$ python3 -q
>>> import numpy as np
>>> np.set_printoptions(suppress=True, linewidth=140)
>>> m1 = np.load("layer16.npy")
>>> print(m1)
[[2 0 2 0 0 0]
 [1 0 0 0 0 0]
 [0 1 0 0 0 0]
 [2 0 2 2 0 0]
 [1 0 0 0 0 0]
 [2 0 0 0 0 0]
 [0 0 0 1 0 0]
 [0 0 0 2 0 0]]
>>> print(np.argsort(-np.linalg.norm(m1, axis=0).round(6), kind="stable")[:3])
[0 3 2]
>>> print(round(float(np.linalg.norm(m1, 2) / np.linalg.norm(m1)), 1))
0.8
>>> print(np.linalg.matrix_rank(m1, rtol=0.1))
4
>>> out = m1 / np.linalg.norm(m1, axis=1, keepdims=True)
>>> gram = out @ out.T
>>> print(np.argwhere(np.triu(np.abs(gram) > 0.95, 1)))
[[1 4]
 [1 5]
 [4 5]
 [6 7]]
>>> print(gram.round(1))
[[1.  0.7 0.  0.8 0.7 0.7 0.  0. ]
 [0.7 1.  0.  0.6 1.  1.  0.  0. ]
 [0.  0.  1.  0.  0.  0.  0.  0. ]
 [0.8 0.6 0.  1.  0.6 0.6 0.6 0.6]
 [0.7 1.  0.  0.6 1.  1.  0.  0. ]
 [0.7 1.  0.  0.6 1.  1.  0.  0. ]
 [0.  0.  0.  0.6 0.  0.  1.  1. ]
 [0.  0.  0.  0.6 0.  0.  1.  1. ]]
>>> print((gram - 2 * np.eye(8)).round(6).argmax(axis=1))
[3 4 0 0 1 1 7 6]
>>> print(np.round(np.linalg.norm(out, axis=1), 1))
[1. 1. 1. 1. 1. 1. 1. 1.]
>>> out = np.array([[-1, -1, -4],
...     [-3, -2, 3],
...     [1, -5, 1],
...     [2, 0, 3],
...     [1, -2, 0],
...     [2, 1, -5]])
>>> print(np.einsum("ij->j", m1))
[8 1 4 5 0 0]
>>> print(np.linalg.matrix_rank(np.vstack([m1, out.T])))
6
>>> print(np.round(m1 @ np.linalg.pinv(m1) @ m1, 1) + 0)
[[2. 0. 2. 0. 0. 0.]
 [1. 0. 0. 0. 0. 0.]
 [0. 1. 0. 0. 0. 0.]
 [2. 0. 2. 2. 0. 0.]
 [1. 0. 0. 0. 0. 0.]
 [2. 0. 0. 0. 0. 0.]
 [0. 0. 0. 1. 0. 0.]
 [0. 0. 0. 2. 0. 0.]]
>>> print(np.unique(m1.round(6), axis=0).shape)
(7, 6)
>>> print(np.linalg.lstsq(m1[:-1].T, m1[-1])[2])
4
>>> print(round(float(np.trace(np.linalg.pinv(m1) @ m1)), 1))
4.0
>>> left, sigma, Vt = np.linalg.svd(m1)
>>> vecs = Vt[:(sigma > 1e-8).sum()]
>>> rng = np.random.default_rng(70782)
>>> x = m1[5] + -3 * m1[2] + rng.integers(2) * np.eye(6)[2]
>>> print(x)
[ 2. -3.  0.  0.  0.  0.]
>>> print(np.round(np.diag(vecs.T @ vecs), 1))
[1. 1. 1. 1. 0. 0.]
>>> print(np.linalg.matrix_rank(np.vstack([m1, x])))
4
>>> print(np.round(vecs.T @ vecs, 1) + 0)
[[1. 0. 0. 0. 0. 0.]
 [0. 1. 0. 0. 0. 0.]
 [0. 0. 1. 0. 0. 0.]
 [0. 0. 0. 1. 0. 0.]
 [0. 0. 0. 0. 0. 0.]
 [0. 0. 0. 0. 0. 0.]]
>>> print(round(float(np.linalg.norm(x - vecs.T @ vecs @ x)), 1))
0.0
>>> feats = np.loadtxt("test2.csv", delimiter=",")
>>> print(feats)
[[ 3.  2.  2.  1.  2.  1.  2.  3.  2.]
 [ 2.  1.  1.  0.  1.  0.  1.  2.  1.]
 [ 4.  3.  3.  2.  3.  2.  3.  4.  3.]
 [ 1.  0.  0. -1.  0. -1.  0.  1.  0.]
 [ 2.  1.  1.  0.  1.  0.  1.  2.  1.]
 [ 1.  0.  0. -1.  0. -1.  0.  1.  0.]
 [ 5.  4.  4.  3.  4.  3.  4.  5.  4.]
 [ 2.  1.  1.  0.  1.  0.  1.  2.  1.]
 [ 3.  2.  2.  1.  2.  1.  2.  3.  2.]
 [ 4.  3.  3.  2.  3.  2.  3.  4.  3.]]
>>> x = np.array([1, 9, 1, 2, 5, 1, 5, 0, 7])
>>> print(feats @ np.ones(9))
[18.  9. 27.  0.  9.  0. 36.  9. 18. 27.]
>>> print((feats * x).sum(axis=1))
[ 60.  29.  91.  -2.  29.  -2. 122.  29.  60.  91.]
>>> print(np.sign((feats @ x).round(6)))
[ 1.  1.  1. -1.  1. -1.  1.  1.  1.  1.]
>>> print((feats @ x).argmax())
6
